In [1]: import numpy as np

In [2]: import numpy.linalg as la

In [3]: np.set_printoptions(suppress=True, linewidth=120)

In [4]: E = np.loadtxt("m.csv", delimiter=",")

In [5]: E
Out[5]: 
array([[ 0.5, -0.3,  0.6,  0.4, -0.5,  0.2],
       [-0.9,  0.8, -1.2, -0.2,  0.9,  1.7],
       [ 1.5,  0. ,  0.2, -0.1,  0. , -2.4],
       [ 0. , -0.6,  1. ,  0.5, -0.9, -0.3],
       [-1.3,  0.2, -0.3, -0.3,  0.3,  0.6],
       [ 0.5, -0.1, -0.6, -0.3,  0.9,  0.4],
       [ 2.3,  0.2,  0.4,  0. ,  0.2, -2.2],
       [ 0.3,  0.1,  0. , -0.2,  0.3, -0.7]])

In [6]: hat = E @ la.solve(E.T @ E, E.T)

In [7]: hat.round(1) + 0
Out[7]: 
array([[ 0.4, -0.1, -0.3,  0.2, -0.2,  0. ,  0.2, -0.1],
       [-0.1,  1. ,  0. ,  0. ,  0. ,  0. ,  0. ,  0. ],
       [-0.3,  0. ,  0.8,  0.1, -0.2,  0. ,  0.1,  0. ],
       [ 0.2,  0. ,  0.1,  0.9,  0. ,  0. , -0.1,  0.1],
       [-0.2,  0. , -0.2,  0. ,  0.7, -0.1, -0.1,  0.4],
       [ 0. ,  0. ,  0. ,  0. , -0.1,  1. ,  0. ,  0.1],
       [ 0.2,  0. ,  0.1, -0.1, -0.1,  0. ,  0.9,  0.3],
       [-0.1,  0. ,  0. ,  0.1,  0.4,  0.1,  0.3,  0.3]])

In [8]: np.round(np.diag(hat), 1)
Out[8]: array([0.4, 1. , 0.8, 0.9, 0.7, 1. , 0.9, 0.3])

In [9]: round(float(np.trace(hat)), 1)
Out[9]: 6.0

In [10]: np.allclose(hat @ hat, hat)
Out[10]: True

In [11]: np.round(hat @ E[:, 0], 1) + 0
Out[11]: array([ 0.5, -0.9,  1.5,  0. , -1.3,  0.5,  2.3,  0.3])

In [12]: vec = np.array([2, 5, 0, 2, 2, 5])

In [13]: E * vec
Out[13]: 
array([[  1. ,  -1.5,   0. ,   0.8,  -1. ,   1. ],
       [ -1.8,   4. ,  -0. ,  -0.4,   1.8,   8.5],
       [  3. ,   0. ,   0. ,  -0.2,   0. , -12. ],
       [  0. ,  -3. ,   0. ,   1. ,  -1.8,  -1.5],
       [ -2.6,   1. ,  -0. ,  -0.6,   0.6,   3. ],
       [  1. ,  -0.5,  -0. ,  -0.6,   1.8,   2. ],
       [  4.6,   1. ,   0. ,   0. ,   0.4, -11. ],
       [  0.6,   0.5,   0. ,  -0.4,   0.6,  -3.5]])

In [14]: np.round(np.einsum("ij,j->i", E, vec), 1)
Out[14]: array([ 0.3, 12.1, -9.2, -5.3,  1.4,  3.7, -5. , -2.2])

In [15]: f, v = E[4], E[2]

In [16]: round(f @ f, 1)
Out[16]: np.float64(2.4)

In [17]: p = (f @ v) / (f @ f) * f

In [18]: la.matrix_rank(np.outer(f, v))
Out[18]: np.int64(1)

In [19]: print(np.round(v - p, 1))
[-0.4  0.3 -0.2 -0.5  0.4 -1.5]

In [20]: np.round((v - p) @ f, 1)
Out[20]: np.float64(-0.0)

In [21]: round(float(la.norm(f + v) ** 2 + la.norm(f - v) ** 2), 1)
Out[21]: 20.8

In [22]: Y = np.array([[2, 1], [2, 2], [2, 0], [3, 1], [1, 3], [2, 3]])

In [23]: print(np.vstack([E, Y.T]).shape)
(10, 6)

In [24]: la.matrix_rank(np.vstack([E, Y.T]))
Out[24]: np.int64(6)

In [25]: np.round(np.einsum("ij->j", E), 1)
Out[25]: array([ 2.9,  0.3,  0.1, -0.2,  1.2, -2.7])

In [26]: rng = np.random.default_rng(595681)

In [27]: z = rng.integers(0, 2, 6)

In [28]: feats = (z[:, None] == z) * 4 + np.eye(6)

In [29]: feats
Out[29]: 
array([[5., 4., 0., 0., 0., 4.],
       [4., 5., 0., 0., 0., 4.],
       [0., 0., 5., 4., 4., 0.],
       [0., 0., 4., 5., 4., 0.],
       [0., 0., 4., 4., 5., 0.],
       [4., 4., 0., 0., 0., 5.]])

In [30]: round(np.abs(la.eigvals(feats)).max(), 1)
Out[30]: np.float64(13.0)

In [31]: np.allclose(feats @ feats.T, feats.T @ feats)
Out[31]: True

In [32]: np.trace(feats)
Out[32]: np.float64(30.0)
